In [1]: import numpy as np

In [2]: import numpy.linalg as la

In [3]: np.set_printoptions(precision=3, suppress=True, linewidth=160, legacy="1.25")

In [4]: def rnd(a):
   ...:     return np.round(a, 3) + 0
   ...: 

In [5]: K = np.diag(np.array([5, 3, 5, 3, -1, -3, 1]))

In [6]: K
Out[6]: 
array([[ 5,  0,  0,  0,  0,  0,  0],
       [ 0,  3,  0,  0,  0,  0,  0],
       [ 0,  0,  5,  0,  0,  0,  0],
       [ 0,  0,  0,  3,  0,  0,  0],
       [ 0,  0,  0,  0, -1,  0,  0],
       [ 0,  0,  0,  0,  0, -3,  0],
       [ 0,  0,  0,  0,  0,  0,  1]])

In [7]: rnd(la.svd(K, compute_uv=False))
Out[7]: array([5., 5., 3., 3., 3., 1., 1.])

In [8]: K @ K.T
Out[8]: 
array([[25,  0,  0,  0,  0,  0,  0],
       [ 0,  9,  0,  0,  0,  0,  0],
       [ 0,  0, 25,  0,  0,  0,  0],
       [ 0,  0,  0,  9,  0,  0,  0],
       [ 0,  0,  0,  0,  1,  0,  0],
       [ 0,  0,  0,  0,  0,  9,  0],
       [ 0,  0,  0,  0,  0,  0,  1]])

In [9]: rnd(la.norm(K, axis=0))
Out[9]: array([5., 3., 5., 3., 1., 3., 1.])

In [10]: rnd(la.pinv(K))
Out[10]: 
array([[ 0.2  ,  0.   ,  0.   ,  0.   ,  0.   ,  0.   ,  0.   ],
       [ 0.   ,  0.333,  0.   ,  0.   ,  0.   ,  0.   ,  0.   ],
       [ 0.   ,  0.   ,  0.2  ,  0.   ,  0.   ,  0.   ,  0.   ],
       [ 0.   ,  0.   ,  0.   ,  0.333,  0.   ,  0.   ,  0.   ],
       [ 0.   ,  0.   ,  0.   ,  0.   , -1.   ,  0.   ,  0.   ],
       [ 0.   ,  0.   ,  0.   ,  0.   ,  0.   , -0.333,  0.   ],
       [ 0.   ,  0.   ,  0.   ,  0.   ,  0.   ,  0.   ,  1.   ]])

In [11]: evals, evecs = la.eigh(K)

In [12]: vec = np.array([1, 2, -1, -1, 1, -2, 0])

In [13]: vec @ K @ vec / (vec @ vec), evals[0], evals[-1]
Out[13]: (1.0, -3.0, 5.0)

In [14]: rnd(la.eigvalsh(K[1:, 1:]))
Out[14]: array([-3., -1.,  1.,  3.,  3.,  5.])

In [15]: def softmax(z):
    ...:     e = np.exp(z - z.max(axis=-1, keepdims=True))
    ...:     return e / e.sum(axis=-1, keepdims=True)
    ...: 

In [16]: rnd(softmax(K).sum(axis=1))
Out[16]: array([1., 1., 1., 1., 1., 1., 1.])

In [17]: rnd(softmax(K[2] + 2))
Out[17]: array([0.006, 0.006, 0.961, 0.006, 0.006, 0.006, 0.006])

In [18]: rnd(softmax(K[2]))
Out[18]: array([0.006, 0.006, 0.961, 0.006, 0.006, 0.006, 0.006])

In [19]: S = K @ K.T / np.sqrt(7)

In [20]: rnd(softmax(S)[2] @ K)
Out[20]: array([0.   , 0.   , 4.998, 0.   , 0.   , 0.   , 0.   ])

In [21]: vec = np.array([1, 4, 1, 5, 3, 4, 5])

In [22]: target = K @ vec

In [23]: target
Out[23]: array([  5,  12,   5,  15,  -3, -12,   5])

In [24]: rnd(la.solve(K, K[:, 2]))
Out[24]: array([0., 0., 1., 0., 0., 0., 0.])

In [25]: rnd(la.solve(K, target + K[:, 1]))
Out[25]: array([1., 5., 1., 5., 3., 4., 5.])

In [26]: rnd(la.solve(K, target))
Out[26]: array([1., 4., 1., 5., 3., 4., 5.])

In [27]: M = np.array([[0, 1, 3, 2, 5, 5],
    ...:     [0, 0, -1, -5, -5, 3],
    ...:     [0, 0, 0, -5, 0, -5],
    ...:     [0, 0, 0, 0, 5, 4],
    ...:     [0, 0, 0, 0, 0, -2],
    ...:     [0, 0, 0, 0, 0, 0]])

In [28]: M
Out[28]: 
array([[ 0,  1,  3,  2,  5,  5],
       [ 0,  0, -1, -5, -5,  3],
       [ 0,  0,  0, -5,  0, -5],
       [ 0,  0,  0,  0,  5,  4],
       [ 0,  0,  0,  0,  0, -2],
       [ 0,  0,  0,  0,  0,  0]])

In [29]: # triangular

In [30]: U, sig, Vh = la.svd(M)

In [31]: evecs = Vh[:(sig > 1e-8).sum()]

In [32]: rng = np.random.default_rng(9376)

In [33]: vec = M[0] + -1 * M[5] + rng.integers(2) * np.eye(6)[4]

In [34]: vec
Out[34]: array([0., 1., 3., 2., 6., 5.])

In [35]: rnd(np.diag(evecs.T @ evecs))
Out[35]: array([0., 1., 1., 1., 1., 1.])

In [36]: np.allclose(evecs.T @ evecs @ vec, vec)
Out[36]: True

In [37]: rnd(la.norm(vec - evecs.T @ evecs @ vec))
Out[37]: 0.0

In [38]: m1 = np.loadtxt("out5.csv", delimiter=",")

In [39]: m1
Out[39]: 
array([[ 8., -5., -1.,  1.],
       [10., -7., -2.,  2.],
       [10., -5., -5.,  3.],
       [10., -5., -4.,  2.]])

In [40]: W = np.array([[-4, 2], [-3, 5], [-4, -3], [3, 0]])

In [41]: coef = np.array([0, 0])

In [42]: H = np.maximum(m1 @ W + coef, 0)

In [43]: H
Out[43]: 
array([[ 0.,  0.],
       [ 0.,  0.],
       [ 4., 10.],
       [ 0.,  7.]])

In [44]: la.matrix_rank(H)
Out[44]: 2

In [45]: (H > 0).mean(axis=0)
Out[45]: array([0.25, 0.5 ])

In [46]: W2 = np.array([[-2, 2], [-1, 2]])

In [47]: (H @ W2).round(6).argmax(axis=1)
Out[47]: array([0, 0, 1, 1])

In [48]: W @ W2
Out[48]: 
array([[  6,  -4],
       [  1,   4],
       [ 11, -14],
       [ -6,   6]])

In [49]: H @ W2
Out[49]: 
array([[  0.,   0.],
       [  0.,   0.],
       [-18.,  28.],
       [ -7.,  14.]])

In [50]: idx = rng.permutation(2)

In [51]: M2 = H[:, idx] * rng.choice([-1, 1], 2)

In [52]: M2
Out[52]: 
array([[ 0.,  0.],
       [ 0.,  0.],
       [10.,  4.],
       [ 7.,  0.]])

In [53]: U, _, Vh = la.svd(H.T @ M2)

In [54]: rnd(U @ Vh)
Out[54]: 
array([[0., 1.],
       [1., 0.]])

In [55]: rnd(la.lstsq(H, M2)[0])
Out[55]: 
array([[0., 1.],
       [1., 0.]])

In [56]: idx
Out[56]: array([1, 0])

In [57]: T = np.stack([m1, 5 * m1, m1[::-1]])

In [58]: T.sum(axis=0)
Out[58]: 
array([[ 58., -35., -10.,   8.],
       [ 70., -47., -17.,  15.],
       [ 70., -37., -32.,  20.],
       [ 68., -35., -25.,  13.]])

In [59]: (T @ m1.T).shape
Out[59]: (3, 4, 4)

In [60]: la.matrix_rank(T)
Out[60]: array([4, 4, 4])

In [61]: la.matrix_rank(T.reshape(3, -1))
Out[61]: 2

In [62]: T.shape
Out[62]: (3, 4, 4)

In [63]: evals, evecs = la.eig(m1)

In [64]: rnd(m1 @ evecs[:, 0] - evals[0] * evecs[:, 0])
Out[64]: array([0., 0., 0., 0.])

In [65]: rnd(np.sort(la.eigvals(la.inv(m1))))
Out[65]: array([-1.   , -0.5  , -0.5  ,  0.333])

In [66]: rnd(la.norm(m1, axis=0))
Out[66]: array([19.079, 11.136,  6.782,  4.243])

In [67]: rnd(la.norm(m1[3], 1)), rnd(la.norm(m1[3], np.inf))
Out[67]: (21.0, 10.0)

In [68]: feats = np.loadtxt("case5.csv", delimiter=",")

In [69]: feats
Out[69]: 
array([[3., 1., 0., 0., 0., 0., 0., 0.],
       [0., 3., 1., 0., 0., 0., 0., 0.],
       [0., 0., 3., 1., 0., 0., 0., 0.],
       [0., 0., 0., 3., 1., 0., 0., 0.],
       [0., 0., 0., 0., 3., 1., 0., 0.],
       [0., 0., 0., 0., 0., 3., 1., 0.],
       [0., 0., 0., 0., 0., 0., 3., 1.],
       [0., 0., 0., 0., 0., 0., 0., 3.]])

In [70]: Q, Rm = la.qr(feats)

In [71]: abs(Rm[0, 0]), rnd(la.norm(feats[:, 0]))
Out[71]: (3.0, 3.0)

In [72]: np.allclose(Rm.T @ Rm, feats.T @ feats)
Out[72]: True

In [73]: Rm
Out[73]: 
array([[3., 1., 0., 0., 0., 0., 0., 0.],
       [0., 3., 1., 0., 0., 0., 0., 0.],
       [0., 0., 3., 1., 0., 0., 0., 0.],
       [0., 0., 0., 3., 1., 0., 0., 0.],
       [0., 0., 0., 0., 3., 1., 0., 0.],
       [0., 0., 0., 0., 0., 3., 1., 0.],
       [0., 0., 0., 0., 0., 0., 3., 1.],
       [0., 0., 0., 0., 0., 0., 0., 3.]])

In [74]: np.trace(Q @ Q.T)
Out[74]: 8.0

In [75]: np.abs(np.diag(Rm))
Out[75]: array([3., 3., 3., 3., 3., 3., 3., 3.])

In [76]: M2 = Rm + rng.integers(-2, 3, (8, 6)) @ rng.integers(-2, 3, (6, 8))

In [77]: M2
Out[77]: 
array([[-1.,  2., -5.,  6.,  5., -1., -6., -1.],
       [-1.,  5., -1.,  0., -6., -2., -3., -3.],
       [ 0.,  2., -3.,  1., -6.,  2., -4., -9.],
       [ 1.,  1.,  3., -2.,  5.,  4., -3., -4.],
       [ 2.,  4.,  4., -7.,  2.,  2., -6., -7.],
       [-4., -3., -1.,  6.,  5.,  6.,  9., 11.],
       [-3.,  2.,  0., -3., -5.,  3.,  1., -1.],
       [ 5.,  0.,  4., -4.,  4.,  8.,  9.,  4.]])

In [78]: rnd(la.svd(M2 - Rm, compute_uv=False))
Out[78]: array([24.977, 18.5  , 11.011,  9.046,  6.385,  2.011,  0.   ,  0.   ])

In [79]: np.abs(M2 - Rm).sum(axis=1)
Out[79]: array([29., 19., 29., 25., 32., 41., 20., 35.])

In [80]: X = np.load("arr.npy")

In [81]: X
Out[81]: 
array([[5, 0, 4, 0, 0, 1, 0, 0, 0, 0, 0],
       [1, 0, 4, 0, 0, 0, 0, 0, 0, 0, 0],
       [5, 0, 0, 0, 3, 0, 0, 0, 0, 0, 4],
       [0, 0, 0, 0, 0, 0, 0, 0, 0, 2, 0],
       [2, 0, 0, 4, 0, 0, 2, 4, 0, 0, 1],
       [0, 4, 2, 0, 0, 0, 0, 4, 0, 0, 1],
       [0, 3, 0, 0, 0, 0, 4, 0, 0, 0, 0],
       [0, 0, 0, 5, 0, 0, 0, 2, 0, 0, 0],
       [0, 0, 0, 0, 0, 0, 0, 3, 1, 0, 0]])

In [82]: M2 = X[0, 0] * X[1:] - np.outer(X[1:, 0], X[0])

In [83]: M2
Out[83]: 
array([[  0,   0,  16,   0,   0,  -1,   0,   0,   0,   0,   0],
       [  0,   0, -20,   0,  15,  -5,   0,   0,   0,   0,  20],
       [  0,   0,   0,   0,   0,   0,   0,   0,   0,  10,   0],
       [  0,   0,  -8,  20,   0,  -2,  10,  20,   0,   0,   5],
       [  0,  20,  10,   0,   0,   0,   0,  20,   0,   0,   5],
       [  0,  15,   0,   0,   0,   0,  20,   0,   0,   0,   0],
       [  0,   0,   0,  25,   0,   0,   0,  10,   0,   0,   0],
       [  0,   0,   0,   0,   0,   0,   0,  15,   5,   0,   0]])

In [84]: la.matrix_rank(M2), la.matrix_rank(X)
Out[84]: (8, 9)

In [85]: X[:, 0] / X[0, 0]
Out[85]: array([1. , 0.2, 1. , 0. , 0.4, 0. , 0. , 0. , 0. ])

In [86]: vec = np.array([2, 2, 1, 1, 2, 0, 0, 2, 2, 0, 2])

In [87]: np.sign((X @ vec).round(6))
Out[87]: array([1, 1, 1, 0, 1, 1, 1, 1, 1])

In [88]: X @ np.eye(11)[1]
Out[88]: array([0., 0., 0., 0., 0., 4., 3., 0., 0.])

In [89]: rnd(softmax(X).sum(axis=1))
Out[89]: array([1., 1., 1., 1., 1., 1., 1., 1., 1.])

In [90]: rnd(softmax(10 * X[1]))
Out[90]: array([0., 0., 1., 0., 0., 0., 0., 0., 0., 0., 0.])

In [91]: rnd(softmax(X[1]))
Out[91]: array([0.041, 0.015, 0.823, 0.015, 0.015, 0.015, 0.015, 0.015, 0.015, 0.015, 0.015])

In [92]: S = X @ X.T / np.sqrt(11)

In [93]: softmax(S).round(6).argmax(axis=1)
Out[93]: array([0, 0, 2, 3, 4, 5, 6, 7, 4])

In [94]: vec = np.array([-2, -1, 2, 1, -1, -3, 1, 0, 3, -1, -3])

In [95]: h1 = np.maximum(X @ vec, 0)

In [96]: np.maximum(X @ vec, 0) - np.maximum(-X @ vec, 0)
Out[96]: array([ -5,   6, -25,  -2,  -1,  -3,   1,   5,   3])

In [97]: np.flatnonzero(h1 > 1e-9)
Out[97]: array([1, 6, 7, 8])

In [98]: X * (h1 > 1e-9)[:, None]
Out[98]: 
array([[0, 0, 0, 0, 0, 0, 0, 0, 0, 0, 0],
       [1, 0, 4, 0, 0, 0, 0, 0, 0, 0, 0],
       [0, 0, 0, 0, 0, 0, 0, 0, 0, 0, 0],
       [0, 0, 0, 0, 0, 0, 0, 0, 0, 0, 0],
       [0, 0, 0, 0, 0, 0, 0, 0, 0, 0, 0],
       [0, 0, 0, 0, 0, 0, 0, 0, 0, 0, 0],
       [0, 3, 0, 0, 0, 0, 4, 0, 0, 0, 0],
       [0, 0, 0, 5, 0, 0, 0, 2, 0, 0, 0],
       [0, 0, 0, 0, 0, 0, 0, 3, 1, 0, 0]])

In [99]: h1
Out[99]: array([0, 6, 0, 0, 0, 0, 1, 5, 3])

In [100]: rnd(np.tanh(X @ vec))
Out[100]: array([-1.   ,  1.   , -1.   , -0.964, -0.762, -0.995,  0.762,  1.   ,  0.995])

In [101]: X.T @ h1
Out[101]: array([ 6,  3, 24, 25,  0,  0,  4, 19,  3,  0,  0])
